$ python -q
>>> import numpy as np
>>> np.set_printoptions(suppress=True, linewidth=140)
>>> rng = np.random.default_rng(54)
>>> feats = np.eye(3, dtype=int)[rng.permutation(3)]
>>> feats
array([[1, 0, 0],
       [0, 0, 1],
       [0, 1, 0]])
>>> np.trace(feats)
np.int64(1)
>>> np.allclose(feats @ feats.T, feats.T @ feats)
True
>>> (feats - feats.T) / 2
array([[0., 0., 0.],
       [0., 0., 0.],
       [0., 0., 0.]])
>>> np.round(np.abs(np.linalg.eigvals(feats)).max(), 3)
np.float64(1.0)
>>> ev, V = np.linalg.eig(feats)
>>> np.round(np.sort(np.linalg.eigvals(feats.T)), 3)
array([-1.,  1.,  1.])
>>> np.round(np.sort(np.linalg.eigvals(feats @ feats)), 3)
array([1., 1., 1.])
>>> np.prod(ev)
np.float64(-1.0)
>>> f = np.array([2, 3, 0])
>>> out = feats + np.outer(f, np.eye(3)[1])
>>> out
array([[1., 2., 0.],
       [0., 3., 1.],
       [0., 1., 0.]])
>>> (feats != 0).astype(int)
array([[1, 0, 0],
       [0, 0, 1],
       [0, 1, 0]])
>>> def softmax(z):
...     e = np.exp(z - z.max(axis=-1, keepdims=True))
...     return e / e.sum(axis=-1, keepdims=True)
... 
>>> np.round(softmax(feats[1] + -3), 3)
array([0.212, 0.212, 0.576])
>>> softmax(feats).sum(axis=1)
array([1., 1., 1.])
>>> S = feats @ feats.T / np.sqrt(3)
>>> np.round(softmax(S), 3)
array([[0.471, 0.264, 0.264],
       [0.264, 0.471, 0.264],
       [0.264, 0.264, 0.471]])
>>> softmax(S).round(6).argmax(axis=1)
array([0, 1, 2])
>>> F = np.load("w.npy")
>>> F
array([[ 5,  6,  7],
       [ 8,  9, 10],
       [11, 12, 13]])
>>> out = F[0, 0] * F[1:] - np.outer(F[1:, 0], F[0])
>>> out
array([[  0,  -3,  -6],
       [  0,  -6, -12]])
>>> F[:, 0] / F[0, 0]
array([1. , 1.6, 2.2])
>>> np.flatnonzero(~out.round(6).any(axis=1))
array([], dtype=int64)
>>> np.round(np.linalg.eigvalsh(feats).min(), 3)
np.float64(-1.0)
>>> arr = np.loadtxt("block11.csv", delimiter=",")
>>> arr
array([[ 1.,  0.,  0.],
       [ 3.,  1.,  0.],
       [-3.,  3.,  1.]])
>>> # triangular
>>> Q, V = np.linalg.qr(arr[:, :2])[0], np.linalg.qr(arr[:, 2:])[0]
>>> sig = np.linalg.svd(Q.T @ V, compute_uv=False)
>>> (sig > 0.9).sum()
np.int64(1)
>>> np.round(np.abs(np.linalg.svd(arr)[2][-1]), 3)
array([0.075, 0.245, 0.967])
>>> round(float(np.linalg.norm(arr, 2) / np.linalg.norm(arr)), 3)
0.871
>>> round(np.log10(np.linalg.cond(arr)))
2
>>> [round(float(x), 3) for x in np.linalg.svd(arr, compute_uv=False)[:3]]
[4.77, 2.692, 0.078]
>>> x0 = np.array([-3, 3, 0])
>>> rhs = arr @ x0
>>> b, lr = np.zeros(3), 1 / np.linalg.norm(arr, 2) ** 2
>>> for i in range(8):
...     b -= lr * arr.T @ (arr @ b - rhs)
...     if i % 2 == 0: print(i, round(np.linalg.norm(arr @ b - rhs), 3))
... 
0 2.058
2 0.958
4 0.45
6 0.219
>>> b.round(3)
array([-2.953,  2.72 ,  0.917])
>>> idx = rng.permutation(3)
>>> idx
array([0, 2, 1])
>>> out = arr[idx][:, idx]
>>> round(float(np.linalg.det(out)), 3), round(float(np.linalg.det(arr[idx])), 3)
(1.0, -1.0)
>>> M = np.array([[8, 1, 0], [4, 6, 7], [2, 4, 9], [5, 5, 3]])
>>> M[0] = M[1]
>>> M
array([[4, 6, 7],
       [4, 6, 7],
       [2, 4, 9],
       [5, 5, 3]])
>>> # rows 0 and 1 are equal
>>> P = M @ np.linalg.solve(M.T @ M, M.T)
>>> np.round(np.diag(P), 3)
array([0.5, 0.5, 1. , 1. ])
>>> np.round(np.linalg.eigvalsh(P), 3)
array([0., 1., 1., 1.])
>>> np.allclose(P @ P, P)
True
